% ipython --no-banner

In [1]: import numpy as np

In [2]: np.set_printoptions(precision=2, suppress=True, linewidth=140, floatmode="fixed")

In [3]: q, _ = np.linalg.qr(np.array([[0.7, 0.8, 0.4, -0.4, -0.3],
   ...:     [-1.5, 1.7, -0.5, -0.8, 0.9],
   ...:     [-1.2, 0.3, -1.4, -0.4, 0.6],
   ...:     [0.9, -0.1, 1.7, -0.2, -0.2],
   ...:     [0.0, -0.6, -0.8, -0.7, -1.4]]))

In [4]: mat = q[:, :5]

In [5]: print(mat)
[[-0.31 -0.68 -0.62 -0.08 -0.20]
 [ 0.67 -0.58  0.22 -0.25  0.32]
 [ 0.54  0.17 -0.19 -0.14 -0.79]
 [-0.40 -0.20  0.61 -0.54 -0.37]
 [-0.00  0.36 -0.39 -0.79  0.31]]

In [6]: print(np.kron(np.eye(2, dtype=int), mat))
[[-0.31 -0.68 -0.62 -0.08 -0.20 -0.00 -0.00 -0.00 -0.00 -0.00]
 [ 0.67 -0.58  0.22 -0.25  0.32  0.00 -0.00  0.00 -0.00  0.00]
 [ 0.54  0.17 -0.19 -0.14 -0.79  0.00  0.00 -0.00 -0.00 -0.00]
 [-0.40 -0.20  0.61 -0.54 -0.37 -0.00 -0.00  0.00 -0.00 -0.00]
 [-0.00  0.36 -0.39 -0.79  0.31 -0.00  0.00 -0.00 -0.00  0.00]
 [-0.00 -0.00 -0.00 -0.00 -0.00 -0.31 -0.68 -0.62 -0.08 -0.20]
 [ 0.00 -0.00  0.00 -0.00  0.00  0.67 -0.58  0.22 -0.25  0.32]
 [ 0.00  0.00 -0.00 -0.00 -0.00  0.54  0.17 -0.19 -0.14 -0.79]
 [-0.00 -0.00  0.00 -0.00 -0.00 -0.40 -0.20  0.61 -0.54 -0.37]
 [-0.00  0.00 -0.00 -0.00  0.00 -0.00  0.36 -0.39 -0.79  0.31]]

In [7]: print(round(np.linalg.det(mat[::-1]), 2))
1.0

In [8]: x0 = np.array([3, 0, -3, 1, -2])

In [9]: print((mat @ x0).argmax())
2

In [10]: print(mat @ x0)
[ 1.26  0.45  3.62 -2.84 -0.22]

In [11]: print((mat * x0).sum(axis=1))
[ 1.26  0.45  3.62 -2.84 -0.22]

In [12]: print(np.linalg.norm(mat @ x0) <= np.linalg.norm(mat, 2) * np.linalg.norm(x0) + 1e-9)
True

In [13]: print(mat @ np.eye(5)[1])
[-0.68 -0.58  0.17 -0.20  0.36]

In [14]: print(round(float(np.abs(mat).max()), 2))
0.79

In [15]: print(round(float(np.linalg.norm(mat)), 2))
2.24

In [16]: print(mat.mean(axis=0))
[ 0.10 -0.19 -0.07 -0.36 -0.15]

In [17]: np.linalg.rank(mat)
AttributeError: module 'numpy.linalg' has no attribute 'rank'


In [18]: B = np.array([[3, 1], [1, 3]])

In [19]: W2 = np.array([[-8, 7], [4, 3]])

In [20]: W0 = np.kron(B, W2)

In [21]: print(W0)
[[-24  21  -8   7]
 [ 12   9   4   3]
 [ -8   7 -24  21]
 [  4   3  12   9]]

In [22]: print(round(float(np.linalg.det(W0.T)), 2))
173056.0

In [23]: print(np.poly(W0))
[     1.00     30.00   -840.00 -12480.00 173056.00]

In [24]: print(np.einsum("ij,ji->", W0, W0))
2580

In [25]: print(np.einsum("ii->", W0))
-30

In [26]: print(np.kron(np.eye(2, dtype=int), W0))
[[-24  21  -8   7   0   0   0   0]
 [ 12   9   4   3   0   0   0   0]
 [ -8   7 -24  21   0   0   0   0]
 [  4   3  12   9   0   0   0   0]
 [  0   0   0   0 -24  21  -8   7]
 [  0   0   0   0  12   9   4   3]
 [  0   0   0   0  -8   7 -24  21]
 [  0   0   0   0   4   3  12   9]]

In [27]: print(round(np.linalg.eigvals(W0).sum().real, 2))
-30.0

In [28]: rng = np.random.default_rng(956)

In [29]: labels = rng.permutation(4)

In [30]: B = W0[:, labels] * rng.choice([-1, 1], 4)

In [31]: print(B)
[[ -8  -7  24 -21]
 [  4  -3 -12  -9]
 [-24 -21   8  -7]
 [ 12  -9  -4  -3]]

In [32]: U, _, Vt = np.linalg.svd(W0.T @ B)

In [33]: print(np.round(U @ Vt, 2) + 0)
[[ 0.00  0.00 -1.00  0.00]
 [ 0.00  0.00  0.00 -1.00]
 [ 1.00  0.00  0.00  0.00]
 [ 0.00 -1.00  0.00  0.00]]

In [34]: print(labels)
[2 3 0 1]

In [35]: B = W0 / np.sqrt((W0 ** 2).mean(axis=1, keepdims=True))

In [36]: print(np.linalg.matrix_rank(W0 - W0.mean(axis=1, keepdims=True)))
3

In [37]: print(np.linalg.matrix_rank(B) == np.linalg.matrix_rank(W0))
True

In [38]: print(W0 - W0.mean(axis=1, keepdims=True))
[[-23.00  22.00  -7.00   8.00]
 [  5.00   2.00  -3.00  -4.00]
 [ -7.00   8.00 -23.00  22.00]
 [ -3.00  -4.00   5.00   2.00]]

In [39]: x0 = np.array([2, -1, 2, 0])

In [40]: y = W0 @ x0

In [41]: b, lr = np.zeros(4), 1 / np.linalg.norm(W0, 2) ** 2

In [42]: for i in range(12):
    ...:     b -= lr * W0.T @ (W0 @ b - y)
    ...:     if i % 2 == 0: print(i, round(np.linalg.norm(W0 @ b - y), 2))
    ...: 
0 20.21
2 12.99
4 8.63
6 6.02
8 4.47
10 3.54

In [43]: print(round(np.linalg.cond(W0), 2))
4.4

In [44]: vals, vecs = np.linalg.eig(W0)

In [45]: print(round(float(np.prod(vals)), 2))
173056.0

In [46]: print(vals)
[-40.53 -20.26  20.53  10.26]

In [47]: print(np.sort(np.linalg.eigvals(W0.T)))
[-40.53 -20.26  10.26  20.53]

In [48]: print(np.sort(np.linalg.eigvals(np.linalg.inv(W0))))
[-0.05 -0.02  0.05  0.10]

In [49]: J = np.array([[3, -2, 2, -1],
    ...:     [0, 0, 0, 0],
    ...:     [3, 3, -2, -3],
    ...:     [3, -2, 2, -1],
    ...:     [0, 3, -1, 1],
    ...:     [3, 3, -2, -3],
    ...:     [4, 6, -2, -3],
    ...:     [4, 6, -2, -3],
    ...:     [0, 0, 0, 0],
    ...:     [4, 1, 2, -1],
    ...:     [1, 3, 0, 0],
    ...:     [3, 3, -2, -3],
    ...:     [3, -2, 2, -1],
    ...:     [4, 6, -2, -3]])

In [50]: cen = J - J.mean(axis=0)

In [51]: vecs = np.linalg.svd(cen)[2][:3]

In [52]: B = cen - cen @ vecs.T @ vecs

In [53]: print(B.std(axis=0))
[0.08 0.03 0.08 0.09]

In [54]: print(np.diag(vecs.T @ vecs))
[0.73 0.96 0.69 0.62]

In [55]: print(np.round(np.cov(cen @ vecs.T, rowvar=False), 2) + 0)
[[12.06  0.00  0.00]
 [ 0.00  3.11  0.00]
 [ 0.00  0.00  0.82]]

In [56]: print(round(np.linalg.norm(B) / np.linalg.norm(cen), 2))
0.04

In [57]: print((cen @ vecs.T).std(axis=0))
[3.35 1.70 0.87]

In [58]: T = np.stack([J, -1 * J, J[::-1]])

In [59]: print(T.shape)
(3, 14, 4)

In [60]: q, r_ = np.linalg.qr(J)

In [61]: print(np.round(q @ r_, 2) + 0)
[[ 3.00 -2.00  2.00 -1.00]
 [ 0.00  0.00  0.00  0.00]
 [ 3.00  3.00 -2.00 -3.00]
 [ 3.00 -2.00  2.00 -1.00]
 [ 0.00  3.00 -1.00  1.00]
 [ 3.00  3.00 -2.00 -3.00]
 [ 4.00  6.00 -2.00 -3.00]
 [ 4.00  6.00 -2.00 -3.00]
 [ 0.00  0.00  0.00  0.00]
 [ 4.00  1.00  2.00 -1.00]
 [ 1.00  3.00  0.00  0.00]
 [ 3.00  3.00 -2.00 -3.00]
 [ 3.00 -2.00  2.00 -1.00]
 [ 4.00  6.00 -2.00 -3.00]]

In [62]: print(np.trace(q @ q.T))
4.0

In [63]: print(q.round(2) + 0)
[[-0.28  0.42  0.03 -0.13]
 [ 0.00  0.00  0.00  0.00]
 [-0.28 -0.08 -0.40 -0.07]
 [-0.28  0.42  0.03 -0.13]
 [ 0.00 -0.30  0.22 -0.93]
 [-0.28 -0.08 -0.40 -0.07]
 [-0.37 -0.30  0.07  0.11]
 [-0.37 -0.30  0.07  0.11]
 [ 0.00  0.00  0.00  0.00]
 [-0.37  0.19  0.50  0.05]
 [-0.09 -0.23  0.46  0.18]
 [-0.28 -0.08 -0.40 -0.07]
 [-0.28  0.42  0.03 -0.13]
 [-0.37 -0.30  0.07  0.11]]

In [64]: labels = J[:, 1] > np.median(J[:, 1])

In [65]: u = J[labels].mean(axis=0) - J[~labels].mean(axis=0)

In [66]: print(labels.astype(int))
[0 0 0 0 0 0 1 1 0 0 0 0 0 1]

In [67]: print(u)
[ 1.91  5.09 -2.09 -1.91]

In [68]: E = np.loadtxt("arr.csv", delimiter=",")

In [69]: print(E)
[[ 0.05  0.00 -1.00]
 [ 1.00  1.05 -2.00]
 [ 0.00  0.00 -0.95]]

In [70]: U, sig, Vt = np.linalg.svd(E)

In [71]: print(sig)
[2.74 0.71 0.03]

In [72]: B = U[:, :2] @ np.diag(sig[:2]) @ Vt[:2]

In [73]: print(np.round(np.linalg.norm(E - B) / np.linalg.norm(E), 2))
0.01

In [74]: print(B)
[[ 0.04  0.01 -1.00]
 [ 1.00  1.05 -2.00]
 [ 0.01 -0.01 -0.95]]

In [75]: print(W0.mean(axis=0))
[-4.00 10.00 -4.00 10.00]

In [76]: print(W0 - W0[0])
[[  0   0   0   0]
 [ 36 -12  12  -4]
 [ 16 -14 -16  14]
 [ 28 -18  20   2]]

In [77]: A = np.loadtxt("a.csv", delimiter=",")

In [78]: print(A)
[[-1.00 -4.00 -1.00 -4.00]
 [ 6.00 -4.00  6.00 -4.00]
 [-1.00 -4.00 -1.00 -4.00]
 [ 6.00 -4.00  6.00 -4.00]]

In [79]: rank = np.linalg.matrix_rank(A)

In [80]: print(rank)
2

In [81]: N = np.linalg.svd(A)[2][rank:].T

In [82]: print(N.shape)
(4, 2)

In [83]: print(np.round(N @ N.T, 2) + 0)
[[ 0.50  0.00 -0.50  0.00]
 [ 0.00  0.50  0.00 -0.50]
 [-0.50  0.00  0.50  0.00]
 [ 0.00 -0.50  0.00  0.50]]

In [84]: print(np.round(A @ N, 2) + 0)
[[0.00 0.00]
 [0.00 0.00]
 [0.00 0.00]
 [0.00 0.00]]

In [85]: print(round(np.linalg.norm(A, 2) / np.linalg.norm(A), 2))
0.89

In [86]: print([round(float(x), 2) for x in np.linalg.svd(A, compute_uv=False)[:3]])
[14.79, 7.57, 0.0]

In [87]: print(np.argsort(-np.linalg.norm(A, axis=0).round(6), kind="stable")[:3])
[0 2 1]

In [88]: print(np.linalg.cond(A) > 100)
True

In [89]: B = np.array([[0, 2, -2], [-1, 0, -2], [0, -2, 0], [2, 2, 1]])

In [90]: print(B.T @ A.T)
[[-4.00 -4.00 -4.00 -4.00]
 [-8.00 -8.00 -8.00 -8.00]
 [ 6.00 -8.00  6.00 -8.00]]

In [91]: np.einsum("ij,ij->", A, B)
ValueError: operands could not be broadcast together with remapped shapes [original->remapped]: (4,4)->(4,4) (4,3)->(4,3) 


In [92]: B = A[0, 0] * A[1:] - np.outer(A[1:, 0], A[0])

In [93]: print(B)
[[ 0.00 28.00  0.00 28.00]
 [ 0.00  0.00  0.00  0.00]
 [ 0.00 28.00  0.00 28.00]]

In [94]: print(A[:, 0] / A[0, 0])
[ 1.00 -6.00  1.00 -6.00]

In [95]: print(np.flatnonzero(~B.round(6).any(axis=1)))
[1]

In [96]: x0 = np.array([1, -1, -1, -5])

In [97]: print(np.linalg.norm(A @ x0) <= np.linalg.norm(A, 2) * np.linalg.norm(x0) + 1e-9)
True

In [98]: print(np.sign((A @ x0).round(6)))
[1.00 1.00 1.00 1.00]

In [99]: print(np.einsum("ij,j->i", A, x0))
[24.00 24.00 24.00 24.00]

In [100]: print(A @ x0)
[24.00 24.00 24.00 24.00]

In [101]: print((A * x0).sum(axis=1))
[24.00 24.00 24.00 24.00]

In [102]: M = np.array([[-2, -1, 1, 3, -2],
     ...:     [-3, 0, -2, 1, -3],
     ...:     [0, 1, 3, -2, 2],
     ...:     [2, 1, 1, 2, 3],
     ...:     [-1, 0, -1, 3, -2]])

In [103]: print(M[0] @ M[4])
14

In [104]: print(np.linalg.norm(M, axis=1).argmax())
1

In [105]: np.linalg.norm(M, axis=2)
AxisError: axis 2 is out of bounds for array of dimension 2


In [106]: B = np.array([[1, 0, 2, 0, 2],
     ...:     [2, 0, 2, 0, 0],
     ...:     [0, 0, 0, 1, 1],
     ...:     [0, 1, 0, 2, 0],
     ...:     [2, 1, 0, 1, 0]])

In [107]: X = np.tril(B)

In [108]: print(X)
[[1 0 0 0 0]
 [2 0 0 0 0]
 [0 0 0 0 0]
 [0 1 0 2 0]
 [2 1 0 1 0]]

In [109]: labels = rng.permutation(5)

In [110]: print(labels)
[1 2 4 3 0]

In [111]: B = X[labels][:, labels]

In [112]: print(B)
[[0 0 0 0 2]
 [0 0 0 0 0]
 [1 0 0 1 2]
 [1 0 0 2 0]
 [0 0 0 0 1]]

In [113]: print(round(np.linalg.det(B), 2), round(float(np.linalg.det(X[labels])), 2))
0.0 0.0

In [114]: print(round(float(np.trace(np.linalg.pinv(X) @ X)), 2))
3.0

In [115]: print(np.allclose(X[:-1].T @ np.linalg.lstsq(X[:-1].T, X[-1])[0], X[-1]))
False

In [116]: print(np.linalg.lstsq(X[:-1].T, X[-1])[2])
2

In [117]: print(np.abs(np.diag(np.linalg.qr(X)[1])) > 1e-9)
[ True  True False  True False]

In [118]: print(np.round(X @ np.linalg.pinv(X) @ X, 2) + 0)
[[1.00 0.00 0.00 0.00 0.00]
 [2.00 0.00 0.00 0.00 0.00]
 [0.00 0.00 0.00 0.00 0.00]
 [0.00 1.00 0.00 2.00 0.00]
 [2.00 1.00 0.00 1.00 0.00]]

In [119]: U, sig, Vt = np.linalg.svd(X)

In [120]: print(np.argmax(sig[:-1] / (sig[1:] + 1e-6)) + 1)
3

In [121]: B = U[:, :3] @ np.diag(sig[:3]) @ Vt[:3]

In [122]: print(round(np.abs(X - B).max(), 2))
0.0

In [123]: print(np.linalg.matrix_rank(X, rtol=0.05))
3

In [124]: print(round(float(np.linalg.norm(X - B, 2)), 2), sig[3])
0.0 0.0

In [125]: print(round(float(np.linalg.norm(X - B) / np.linalg.norm(X)), 2))
0.0

In [126]: U, sig, Vt = np.linalg.svd(X)

In [127]: vecs = Vt[:(sig > 1e-8).sum()]

In [128]: x0 = X[0] + -2 * X[4] + rng.integers(2) * np.eye(5)[1]

In [129]: print(x0)
[-3.00 -1.00  0.00 -2.00  0.00]

In [130]: print(round(np.linalg.norm(x0 - vecs.T @ vecs @ x0), 2))
0.0

In [131]: print(np.diag(vecs.T @ vecs))
[1.00 1.00 0.00 1.00 0.00]

In [132]: print(np.linalg.matrix_rank(np.vstack([X, x0])))
3

In [133]: print(np.allclose(vecs.T @ vecs @ x0, x0))
True

In [134]: print(np.round(vecs.T @ vecs, 2) + 0)
[[1.00 0.00 0.00 0.00 0.00]
 [0.00 1.00 0.00 0.00 0.00]
 [0.00 0.00 0.00 0.00 0.00]
 [0.00 0.00 0.00 1.00 0.00]
 [0.00 0.00 0.00 0.00 0.00]]

In [135]: data = np.load("dump.npy")

In [136]: print(data)
[[ 0  2  0]
 [ 0 -2 -1]
 [ 0  0  0]]

In [137]: print(np.linalg.matrix_rank(data, rtol=0.1))
2

In [138]: print([round(float(x), 2) for x in np.linalg.svd(data, compute_uv=False)[:3]])
[2.92, 0.68, 0.0]

In [139]: print(np.argsort(-np.linalg.norm(data, axis=0).round(6), kind="stable")[:3])
[1 2 0]

In [140]: print(round(np.abs(np.linalg.eigvals(data)).max(), 2))
2.0

In [141]: np.linalg.determinant(data)
AttributeError: module 'numpy.linalg' has no attribute 'determinant'


In [142]: assert data == data.T
ValueError: The truth value of an array with more than one element is ambiguous. Use a.any() or a.all()
